% python3 -q
>>> import numpy as np
>>> import numpy.linalg as la
>>> np.set_printoptions(suppress=True, linewidth=200)
>>> data = np.array([[-1, -1, -6, -6], [-3, 0, -18, 0], [-6, -6, 4, 4], [-18, 0, 12, 0]])
>>> data
array([[ -1,  -1,  -6,  -6],
       [ -3,   0, -18,   0],
       [ -6,  -6,   4,   4],
       [-18,   0,  12,   0]])
>>> ev, evecs = la.eig(data)
>>> print(np.round(data @ evecs[:, 0] - ev[0] * evecs[:, 0], 3) + 0)
[0. 0. 0. 0.]
>>> np.round(np.sort(la.eigvals(data.T)), 3)
array([-11.514, -10.422,   6.514,  18.422])
>>> other = data / la.norm(data, axis=1, keepdims=True)
>>> C2 = other @ other.T
>>> C2[3].round(3)
array([-0.29 , -0.41 ,  0.707,  1.   ])
>>> (np.abs(C2) > 0.9).astype(int)
array([[1, 0, 0, 0],
       [0, 1, 0, 0],
       [0, 0, 1, 0],
       [0, 0, 0, 1]])
>>> np.argwhere(np.triu(np.abs(C2) > 0.95, 1))
array([], shape=(0, 2), dtype=int64)
>>> print(np.round(la.norm(other, axis=1), 3))
[1. 1. 1. 1.]
>>> (C2 - 2 * np.eye(4)).round(6).argmax(axis=1)
array([1, 0, 3, 2])
>>> X = np.loadtxt("arr.csv", delimiter=",")
>>> X
array([[ 3., -1.,  3.,  3.,  2.,  2.,  0.,  0.,  0., -1.,  0.],
       [-3.,  2.,  2., -1.,  2., -1., -1.,  0.,  0., -3.,  0.],
       [-2., -3.,  1., -1., -1., -1., -1.,  0., -3., -3.,  0.],
       [-3., -2.,  1.,  0., -2.,  3.,  1.,  1., -3., -1.,  0.],
       [-1.,  0., -2., -2.,  0.,  3., -1., -3., -1.,  0.,  0.],
       [ 1.,  3.,  0.,  0.,  3.,  3.,  1.,  2.,  1.,  0.,  0.],
       [-2., -2., -2., -3., -2., -1.,  1.,  3., -2.,  3.,  0.],
       [-2.,  0.,  3.,  0.,  0.,  3.,  0., -2., -1.,  3.,  0.],
       [ 3.,  3.,  2.,  1.,  2.,  3.,  1.,  2., -2., -3.,  0.],
       [ 3.,  0.,  0., -2., -1., -3.,  0.,  2.,  2., -2.,  0.],
       [ 0.,  0.,  0.,  0.,  0.,  0.,  0.,  0.,  0.,  0.,  1.]])
>>> # 2 blocks once reordered
>>> [round(float(x), 3) for x in la.svd(X, compute_uv=False)[:3]]
[11.047, 9.343, 7.617]
>>> round(np.log10(la.cond(X)))
3
>>> print(round(la.norm(X, 2) / la.norm(X), 3))
0.564
>>> np.argsort(-la.norm(X, axis=0).round(6), kind="stable")[:3]
array([5, 0, 9])
>>> np.round(np.abs(la.svd(X)[2][-1]), 3)
array([0.003, 0.14 , 0.018, 0.161, 0.254, 0.161, 0.859, 0.342, 0.031, 0.092, 0.   ])
>>> la.cond(X) > 100
np.True_
>>> x0 = np.array([1, 2, 1, 0, 2, 1, 0, 2, 2, 0, 0])
>>> h = np.maximum(X @ x0, 0)
>>> print(np.maximum(X @ (3 * x0), 0))
[30. 18.  0.  0.  0. 66.  0.  0. 54. 18.  0.]
>>> h
array([10.,  6.,  0.,  0.,  0., 22.,  0.,  0., 18.,  6.,  0.])
>>> t = np.radians(60)
>>> r_ = np.eye(11)
>>> r_[0, 0] = r_[10, 10] = np.cos(t)
>>> r_[0, 10], r_[10, 0] = -np.sin(t), np.sin(t)
>>> r_.round(3)
array([[ 0.5  ,  0.   ,  0.   ,  0.   ,  0.   ,  0.   ,  0.   ,  0.   ,  0.   ,  0.   , -0.866],
       [ 0.   ,  1.   ,  0.   ,  0.   ,  0.   ,  0.   ,  0.   ,  0.   ,  0.   ,  0.   ,  0.   ],
       [ 0.   ,  0.   ,  1.   ,  0.   ,  0.   ,  0.   ,  0.   ,  0.   ,  0.   ,  0.   ,  0.   ],
       [ 0.   ,  0.   ,  0.   ,  1.   ,  0.   ,  0.   ,  0.   ,  0.   ,  0.   ,  0.   ,  0.   ],
       [ 0.   ,  0.   ,  0.   ,  0.   ,  1.   ,  0.   ,  0.   ,  0.   ,  0.   ,  0.   ,  0.   ],
       [ 0.   ,  0.   ,  0.   ,  0.   ,  0.   ,  1.   ,  0.   ,  0.   ,  0.   ,  0.   ,  0.   ],
       [ 0.   ,  0.   ,  0.   ,  0.   ,  0.   ,  0.   ,  1.   ,  0.   ,  0.   ,  0.   ,  0.   ],
       [ 0.   ,  0.   ,  0.   ,  0.   ,  0.   ,  0.   ,  0.   ,  1.   ,  0.   ,  0.   ,  0.   ],
       [ 0.   ,  0.   ,  0.   ,  0.   ,  0.   ,  0.   ,  0.   ,  0.   ,  1.   ,  0.   ,  0.   ],
       [ 0.   ,  0.   ,  0.   ,  0.   ,  0.   ,  0.   ,  0.   ,  0.   ,  0.   ,  1.   ,  0.   ],
       [ 0.866,  0.   ,  0.   ,  0.   ,  0.   ,  0.   ,  0.   ,  0.   ,  0.   ,  0.   ,  0.5  ]])
>>> other = X @ r_.T
>>> np.round(la.det(r_), 3), np.trace(r_)
(np.float64(1.0), np.float64(10.0))
>>> other.round(3)
array([[ 1.5  , -1.   ,  3.   ,  3.   ,  2.   ,  2.   ,  0.   ,  0.   ,  0.   , -1.   ,  2.598],
       [-1.5  ,  2.   ,  2.   , -1.   ,  2.   , -1.   , -1.   ,  0.   ,  0.   , -3.   , -2.598],
       [-1.   , -3.   ,  1.   , -1.   , -1.   , -1.   , -1.   ,  0.   , -3.   , -3.   , -1.732],
       [-1.5  , -2.   ,  1.   ,  0.   , -2.   ,  3.   ,  1.   ,  1.   , -3.   , -1.   , -2.598],
       [-0.5  ,  0.   , -2.   , -2.   ,  0.   ,  3.   , -1.   , -3.   , -1.   ,  0.   , -0.866],
       [ 0.5  ,  3.   ,  0.   ,  0.   ,  3.   ,  3.   ,  1.   ,  2.   ,  1.   ,  0.   ,  0.866],
       [-1.   , -2.   , -2.   , -3.   , -2.   , -1.   ,  1.   ,  3.   , -2.   ,  3.   , -1.732],
       [-1.   ,  0.   ,  3.   ,  0.   ,  0.   ,  3.   ,  0.   , -2.   , -1.   ,  3.   , -1.732],
       [ 1.5  ,  3.   ,  2.   ,  1.   ,  2.   ,  3.   ,  1.   ,  2.   , -2.   , -3.   ,  2.598],
       [ 1.5  ,  0.   ,  0.   , -2.   , -1.   , -3.   ,  0.   ,  2.   ,  2.   , -2.   ,  2.598],
       [-0.866,  0.   ,  0.   ,  0.   ,  0.   ,  0.   ,  0.   ,  0.   ,  0.   ,  0.   ,  0.5  ]])
>>> np.allclose(la.norm(X, axis=1), la.norm(other, axis=1))
True
>>> np.allclose(X @ X.T, other @ other.T)
True
>>> np.round(np.abs(other - X).max(axis=0), 3)
array([1.5  , 0.   , 0.   , 0.   , 0.   , 0.   , 0.   , 0.   , 0.   , 0.   , 2.598])
